In [1]: import numpy as np

In [2]: import numpy.linalg as la

In [3]: np.set_printoptions(precision=2, suppress=True, linewidth=100)

In [4]: rd = lambda a: np.round(a, 2) + 0

In [5]: feats = np.loadtxt("test7.csv", delimiter=",")

In [6]: print(rd(feats))
[[-0.14  0.23  0.49 -0.78  0.08  0.27]
 [ 0.34 -0.34  0.   -0.42  0.08 -0.77]
 [-0.48 -0.1  -0.39 -0.29 -0.72 -0.09]
 [ 0.41 -0.7   0.14 -0.05 -0.29  0.49]
 [-0.51 -0.35  0.67  0.31 -0.06 -0.25]
 [-0.45 -0.46 -0.38 -0.18  0.62  0.16]]

In [7]: # columns are unit length and at right angles

In [8]: x = np.array([-9, 8, 4, 1, 4, 5])

In [9]: target = feats @ x

In [10]: print(rd(target))
[ 5.93 -9.73 -1.63 -7.48  3.32  1.9 ]

In [11]: print(rd(la.solve(feats, target)))
[-9.  8.  4.  1.  4.  5.]

In [12]: print(rd(la.solve(feats, feats[:, 5])))
[0. 0. 0. 0. 0. 1.]

In [13]: arr = np.loadtxt("block6.csv", delimiter=",")

In [14]: print(rd(arr))
[[ 15.14 -26.11   8.73 -10.96 -12.54]
 [ 11.01 -17.4    3.11  -6.22  -5.96]
 [ 10.4  -16.18   2.37  -5.57  -5.07]
 [  9.63 -14.67   1.47  -4.76  -3.97]
 [  9.38 -14.17   1.18  -4.5   -3.62]
 [  8.85 -13.17   0.61  -3.97  -2.92]
 [  7.55 -10.78  -0.69  -2.73  -1.28]
 [  6.32  -8.64  -1.73  -1.66   0.08]
 [  5.92  -7.97  -2.02  -1.33   0.48]
 [  3.16  -3.85  -3.13   0.42   2.37]
 [  3.1   -3.77  -3.13   0.45   2.39]
 [  3.03  -3.68  -3.13   0.47   2.41]
 [  2.12  -2.57  -2.91   0.73   2.45]
 [  1.67  -2.07  -2.63   0.77   2.3 ]
 [  1.55  -1.94  -2.54   0.77   2.24]
 [  0.93  -1.28  -1.85   0.64   1.71]
 [  0.68  -0.99  -1.44   0.53   1.36]
 [  0.42  -0.67  -0.96   0.36   0.92]
 [ -0.44   1.2    1.11  -0.46  -1.17]
 [ -0.61   1.89   1.48  -0.61  -1.59]
 [ -0.71   2.38   1.66  -0.68  -1.83]
 [ -0.87   3.23   1.87  -0.75  -2.12]
 [ -1.27   5.73   1.98  -0.71  -2.47]
 [ -1.55   7.71   1.74  -0.51  -2.43]
 [ -2.02  11.16   0.95   0.03  -1.97]
 [ -2.52  14.82  -0.19   0.78  -1.14]
 [ -2.56  15.08  -0.28   0.84  -1.08]
 [ -2.71  16.18  -0.68   1.09  -0.77]
 [ -2.92  17.72  -1.26   1.46  -0.32]
 [ -3.31  20.48  -2.36   2.16   0.55]
 [ -3.62  22.69  -3.29   2.75   1.31]
 [ -5.82  37.75 -10.46   7.26   7.38]
 [ -6.68  43.45 -13.41   9.11   9.95]]

In [15]: # rank 3

In [16]: lab = arr[:, 3] > np.median(arr[:, 3])

In [17]: r0 = arr[lab].mean(axis=0) - arr[~lab].mean(axis=0)

In [18]: print(rd((((arr - arr.mean(axis=0)) @ r0 > 0) == lab).mean()))
0.64

In [19]: cent = arr[[14, 26]].astype(float)

In [20]: for _ in range(3):
    ...:     lab = la.norm(arr[:, None] - cent, axis=-1).argmin(axis=1)
    ...:     cent = np.array([arr[lab == j].mean(axis=0) for j in range(2)])
    ...: 

In [21]: print(lab)
[0 0 0 0 0 0 0 0 0 0 0 0 0 0 0 0 0 0 0 0 0 0 0 1 1 1 1 1 1 1 1 1 1]

In [22]: print(np.abs(cent[1] - cent[0]).argmax())
1

In [23]: print(rd(cent))
[[ 4.22 -5.89 -0.03 -1.73 -1.12]
 [-3.37 20.7  -2.92  2.5   1.15]]
